In [1]: import numpy as np

In [2]: from numpy import linalg as LA

In [3]: np.set_printoptions(precision=2, suppress=True, linewidth=140)

In [4]: rd = lambda a: np.round(a, 2) + 0

In [5]: basis = 10 * np.array([[-1.2, -1.3, -1.5, 0.6, 1.1], [1.0, -0.5, -0.2, -0.4, -1.1]])

In [6]: rng = np.random.default_rng(75233)

In [7]: idx = rng.integers(0, 2, 35)

In [8]: A = basis[idx] + rng.normal(size=(35, 5))

In [9]: print(rd(A))
[[  7.01  -4.4   -2.65  -4.88 -10.7 ]
 [-12.2  -14.27 -15.53   6.59  11.04]
 [-12.28 -14.38 -14.85   4.34  11.49]
 [-12.34 -13.26 -14.42   5.03  10.71]
 [-10.62 -12.94 -15.3    5.73  11.01]
 [-12.53 -12.92 -14.55   5.64  11.01]
 [  9.84  -6.45  -3.13  -4.14 -11.29]
 [  9.54  -4.15  -3.01  -5.05 -10.55]
 [-11.15 -11.37 -13.36   4.56  10.48]
 [  9.    -5.68  -2.09  -5.91  -9.68]
 [-10.78 -12.72 -16.37   7.46  10.39]
 [ -9.41 -13.05 -14.76   6.92   9.85]
 [ 10.39  -4.07  -2.71  -5.12 -10.45]
 [ 10.62  -7.58  -1.48  -2.69 -10.36]
 [ 10.23  -4.67  -3.59  -4.59 -11.92]
 [-12.84 -13.24 -14.65   5.52   9.91]
 [-10.43 -14.14 -15.39   6.18  11.53]
 [  9.48  -4.57  -1.15  -2.83 -10.4 ]
 [-13.2  -13.58 -15.19   5.81  11.18]
 [  8.9   -5.42  -0.75  -3.68 -10.39]
 [  9.43  -5.21  -0.85  -2.02 -10.11]
 [ 10.01  -4.82  -3.29  -3.09 -11.87]
 [  7.73  -5.57  -2.74  -5.68 -10.6 ]
 [-12.26 -12.02 -15.36   5.45   9.98]
 [-11.16 -12.98 -15.44   6.35  10.26]
 [ 10.11  -7.41  -1.16  -2.78  -9.97]
 [-10.57 -13.32 -14.36   6.56  11.06]
 [-12.65 -13.24 -14.16   5.24  10.28]
 [  8.43  -3.84  -1.56  -5.18 -11.15]
 [  8.98  -4.55  -3.03  -4.35 -10.33]
 [-13.17 -14.3  -14.01   7.23   9.52]
 [  9.92  -4.62  -1.4   -3.74 -10.41]
 [-10.31 -13.06 -15.88   6.94  10.61]
 [  9.2   -3.29  -0.69  -4.81 -11.69]
 [ 10.37  -3.51  -2.72  -4.62 -11.34]]

In [10]: blk = np.stack([A, 5 * A, A[::-1]])

In [11]: print(LA.matrix_rank(blk))
[5 5 5]

In [12]: print((blk @ A.T).shape)
(3, 35, 35)

In [13]: print(rd(np.einsum("bij,cij->bc", blk, blk)))
[[ 16228.49  81142.43   9694.32]
 [ 81142.43 405712.16  48471.62]
 [  9694.32  48471.62  16228.49]]

In [14]: print(LA.matrix_rank(blk.reshape(3, -1)))
2

In [15]: Xs = (A - A.mean(axis=0)) / A.std(axis=0)

In [16]: print(np.argwhere(np.abs(Xs) > 2))
[]

In [17]: beta = LA.lstsq(np.delete(Xs, 3, axis=1), Xs[:, 3])[0]

In [18]: print(rd(beta))
[ 0.29 -0.3  -0.17  0.81]

In [19]: print(rd(1 - np.var(Xs[:, 3] - np.delete(Xs, 3, axis=1) @ beta)))
0.96

In [20]: basis = A[[9, 26]].astype(float)

In [21]: for _ in range(5):
    ...:     idx = LA.norm(A[:, None] - basis, axis=-1).argmin(axis=1)
    ...:     basis = np.array([A[idx == j].mean(axis=0) for j in range(2)])
    ...: 

In [22]: print(idx)
[0 1 1 1 1 1 0 0 1 0 1 1 0 0 0 1 1 0 1 0 0 0 0 1 1 0 1 1 0 0 1 0 1 0 0]

In [23]: print(rd(basis))
[[  9.4   -4.99  -2.11  -4.18 -10.73]
 [-11.64 -13.22 -14.92   5.97  10.61]]

In [24]: print(np.abs(basis[1] - basis[0]).argmax())
4

In [25]: print(np.bincount(idx))
[18 17]

In [26]: Uu, sigma, VT = LA.svd(basis, full_matrices=False)

In [27]: print(rd(Uu.T @ basis @ VT.T))
[[26.99  0.  ]
 [ 0.   14.24]]

In [28]: print(np.abs(Uu[:, 0]).round(6).argmax())
1

In [29]: E = np.array([[0, 0, 0, 0, 0, 0, 1],
    ...:     [0, 0, 0, 1, 0, 0, 0],
    ...:     [0, 0, 0, 0, 1, 0, 0],
    ...:     [1, 0, 0, 0, 0, 0, 0],
    ...:     [0, 1, 0, 0, 0, 0, 0],
    ...:     [0, 0, 0, 0, 0, 1, 0],
    ...:     [0, 0, 1, 0, 0, 0, 0]])

In [30]: print(E @ E.T)
[[1 0 0 0 0 0 0]
 [0 1 0 0 0 0 0]
 [0 0 1 0 0 0 0]
 [0 0 0 1 0 0 0]
 [0 0 0 0 1 0 0]
 [0 0 0 0 0 1 0]
 [0 0 0 0 0 0 1]]

In [31]: print(rd(LA.norm(E, axis=0)))
[1. 1. 1. 1. 1. 1. 1.]

In [32]: print(E.T @ E)
[[1 0 0 0 0 0 0]
 [0 1 0 0 0 0 0]
 [0 0 1 0 0 0 0]
 [0 0 0 1 0 0 0]
 [0 0 0 0 1 0 0]
 [0 0 0 0 0 1 0]
 [0 0 0 0 0 0 1]]

In [33]: print(rd(np.sort(LA.eigvals(E).real)))
[-1.  -0.5 -0.5  0.5  0.5  1.   1. ]

In [34]: print((LA.matrix_power((E != 0) + (E.T != 0) + np.eye(7), 7) > 0).astype(int))
[[1 1 1 1 1 0 1]
 [1 1 1 1 1 0 1]
 [1 1 1 1 1 0 1]
 [1 1 1 1 1 0 1]
 [1 1 1 1 1 0 1]
 [0 0 0 0 0 1 0]
 [1 1 1 1 1 0 1]]

In [35]: B = E / LA.norm(E, axis=1, keepdims=True)

In [36]: gram = B @ B.T

In [37]: print((np.abs(gram) > 0.9).astype(int))
[[1 0 0 0 0 0 0]
 [0 1 0 0 0 0 0]
 [0 0 1 0 0 0 0]
 [0 0 0 1 0 0 0]
 [0 0 0 0 1 0 0]
 [0 0 0 0 0 1 0]
 [0 0 0 0 0 0 1]]

In [38]: print(np.degrees(np.arccos(np.clip(gram[0, 1], -1, 1))))
90.0

In [39]: print(gram)
[[1. 0. 0. 0. 0. 0. 0.]
 [0. 1. 0. 0. 0. 0. 0.]
 [0. 0. 1. 0. 0. 0. 0.]
 [0. 0. 0. 1. 0. 0. 0.]
 [0. 0. 0. 0. 1. 0. 0.]
 [0. 0. 0. 0. 0. 1. 0.]
 [0. 0. 0. 0. 0. 0. 1.]]

In [40]: print(rd(LA.norm(E[3] - E[4])))
1.41

In [41]: print(rd(LA.norm(E, 2)))
1.0

In [42]: print(LA.norm(E, axis=1).argmax())
0

In [43]: print(rd(LA.norm(E, 1)), rd(LA.norm(E, np.inf)))
1.0 1.0

In [44]: B = np.array([[-1, 1, -1, 3, -2, -1],
    ...:     [1, 3, 3, 1, -2, 3],
    ...:     [-1, 1, -3, 0, 3, -1],
    ...:     [2, 2, -1, 0, -3, 0],
    ...:     [-3, 2, 1, 2, -2, 2],
    ...:     [3, -3, 2, -3, -3, 3]])

In [45]: mat = np.triu(B, 1)

In [46]: print(mat)
[[ 0  1 -1  3 -2 -1]
 [ 0  0  3  1 -2  3]
 [ 0  0  0  0  3 -1]
 [ 0  0  0  0 -3  0]
 [ 0  0  0  0  0  2]
 [ 0  0  0  0  0  0]]

In [47]: B = LA.inv(E)

In [48]: print((np.abs(B) > 1e-9).astype(int))
[[0 0 0 1 0 0 0]
 [0 0 0 0 1 0 0]
 [0 0 0 0 0 0 1]
 [0 1 0 0 0 0 0]
 [0 0 1 0 0 0 0]
 [0 0 0 0 0 1 0]
 [1 0 0 0 0 0 0]]

In [49]: print(rd(LA.det(E) * B))
[[ 0.  0.  0. -1.  0.  0.  0.]
 [ 0.  0.  0.  0. -1.  0.  0.]
 [ 0.  0.  0.  0.  0.  0. -1.]
 [ 0. -1.  0.  0.  0.  0.  0.]
 [ 0.  0. -1.  0.  0.  0.  0.]
 [ 0.  0.  0.  0.  0. -1.  0.]
 [-1.  0.  0.  0.  0.  0.  0.]]
